% ipython --no-banner

In [1]: import numpy as np

In [2]: np.set_printoptions(precision=1, suppress=True, linewidth=160)

In [3]: u = np.array([1, 1, 3, 0, 0])

In [4]: K = np.array([np.roll(u, i) for i in range(5)])

In [5]: K
Out[5]: 
array([[1, 1, 3, 0, 0],
       [0, 1, 1, 3, 0],
       [0, 0, 1, 1, 3],
       [3, 0, 0, 1, 1],
       [1, 3, 0, 0, 1]])

In [6]: np.allclose(K @ K.T, K.T @ K)
Out[6]: True

In [7]: np.sort(np.abs(np.fft.fft(K[0]))), np.sort(np.linalg.svd(K, compute_uv=False))
Out[7]: (array([2.5, 2.5, 2.9, 2.9, 5. ]), array([2.5, 2.5, 2.9, 2.9, 5. ]))

In [8]: K @ (-1.0) ** np.arange(5)
Out[8]: array([ 3., -3.,  3.,  3., -1.])

In [9]: (K @ K)[0]
Out[9]: array([1, 2, 7, 6, 9])

In [10]: def softmax(z):
    ...:     e = np.exp(z - z.max(axis=-1, keepdims=True))
    ...:     return e / e.sum(axis=-1, keepdims=True)
    ...: 

In [11]: softmax(K).sum(axis=1)
Out[11]: array([1., 1., 1., 1., 1.])

In [12]: np.round(softmax(10 * K[4]), 1) + 0
Out[12]: array([0., 1., 0., 0., 0.])

In [13]: np.round(softmax(K[4] + -2), 1) + 0
Out[13]: array([0.1, 0.7, 0. , 0. , 0.1])

In [14]: np.round(softmax(K[4]), 1) + 0
Out[14]: array([0.1, 0.7, 0. , 0. , 0.1])

In [15]: S = K @ K.T / np.sqrt(5)

In [16]: np.round(softmax(S), 1) + 0
Out[16]: 
array([[0.9, 0. , 0. , 0. , 0. ],
       [0. , 0.9, 0. , 0. , 0. ],
       [0. , 0. , 0.9, 0. , 0. ],
       [0. , 0. , 0. , 0.9, 0. ],
       [0. , 0. , 0. , 0. , 0.9]])

In [17]: np.round(softmax(S + np.triu(np.full(S.shape, -np.inf), 1)), 1) + 0
Out[17]: 
array([[1. , 0. , 0. , 0. , 0. ],
       [0. , 1. , 0. , 0. , 0. ],
       [0. , 0. , 0.9, 0. , 0. ],
       [0. , 0. , 0. , 0.9, 0. ],
       [0. , 0. , 0. , 0. , 0.9]])

In [18]: rng = np.random.default_rng(614388)

In [19]: out = K + rng.integers(-2, 3, (5, 1)) @ rng.integers(-2, 3, (1, 5))

In [20]: out
Out[20]: 
array([[ 5,  5,  3, -4,  0],
       [-2, -1,  1,  5,  0],
       [ 2,  2,  1, -1,  3],
       [-1, -4,  0,  5,  1],
       [-3, -1,  0,  4,  1]])

In [21]: np.linalg.matrix_rank(out - K, tol=1e-8)
Out[21]: np.int64(1)

In [22]: np.round(np.linalg.svd(out - K, compute_uv=False), 1) + 0
Out[22]: array([13.,  0.,  0.,  0.,  0.])

In [23]: Uu, sig, VT = np.linalg.svd(out, full_matrices=False)

In [24]: np.round(Uu.T @ out @ VT.T, 1) + 0
Out[24]: 
array([[12.5,  0. ,  0. ,  0. ,  0. ],
       [ 0. ,  4.9,  0. ,  0. ,  0. ],
       [ 0. ,  0. ,  2.9,  0. ,  0. ],
       [ 0. ,  0. ,  0. ,  2.5,  0. ],
       [ 0. ,  0. ,  0. ,  0. ,  0.1]])

In [25]: np.abs(Uu[:, 0]).round(6).argmax()
Out[25]: np.int64(0)

In [26]: np.round(Uu.T @ Uu, 1) + 0
Out[26]: 
array([[1., 0., 0., 0., 0.],
       [0., 1., 0., 0., 0.],
       [0., 0., 1., 0., 0.],
       [0., 0., 0., 1., 0.],
       [0., 0., 0., 0., 1.]])

In [27]: (sig > 1e-8).sum()
Out[27]: np.int64(5)

In [28]: np.cumsum(sig ** 2) / np.sum(sig ** 2)
Out[28]: array([0.8, 0.9, 1. , 1. , 1. ])

In [29]: Uu.shape, sig.shape, VT.shape
Out[29]: ((5, 5), (5,), (5, 5))

In [30]: E = np.loadtxt("w.csv", delimiter=",")

In [31]: E
Out[31]: 
array([[ 5.9,  4.8,  4. ],
       [ 5.9,  4.9,  3.8],
       [ 5.9,  5. ,  4.1],
       [ 5.8,  5.1,  4. ],
       [ 6.1,  5.1,  3.9],
       [ 6.2,  5. ,  4. ],
       [ 6. ,  5.1,  3.8],
       [ 6. ,  5. ,  3.9],
       [ 6.1,  5. ,  3.8],
       [ 5.9,  4.9,  4. ],
       [ 5.9,  5. ,  3.8],
       [ 6. ,  5. ,  4.1],
       [ 6. ,  5.1,  4. ],
       [ 6. ,  5. ,  3.8],
       [ 0. ,  6. ,  9. ],
       [-0.1,  5.9,  9. ],
       [-0.1,  6. ,  9. ],
       [ 0.1,  5.9,  9. ],
       [ 0. ,  6. ,  9.1],
       [ 0. ,  6. ,  9. ],
       [ 0. ,  6.1,  9. ],
       [-0.2,  6.1,  9.2],
       [ 0.1,  6. ,  9.1],
       [-0.1,  6. ,  9. ],
       [-0.1,  5.9,  8.8],
       [ 0.1,  6. ,  9.1],
       [-0.2,  6. ,  8.9],
       [ 0.1,  6. ,  8.9]])

In [32]: W2 = E[[11, 3]].astype(float)

In [33]: for _ in range(6):
    ...:     idx = np.linalg.norm(E[:, None] - W2, axis=-1).argmin(axis=1)
    ...:     W2 = np.array([E[idx == j].mean(axis=0) for j in range(2)])
    ...: 

In [34]: idx
Out[34]: array([0, 0, 0, 0, 0, 0, 0, 0, 0, 0, 0, 0, 0, 0, 1, 1, 1, 1, 1, 1, 1, 1, 1, 1, 1, 1, 1, 1])

In [35]: np.bincount(idx)
Out[35]: array([14, 14])
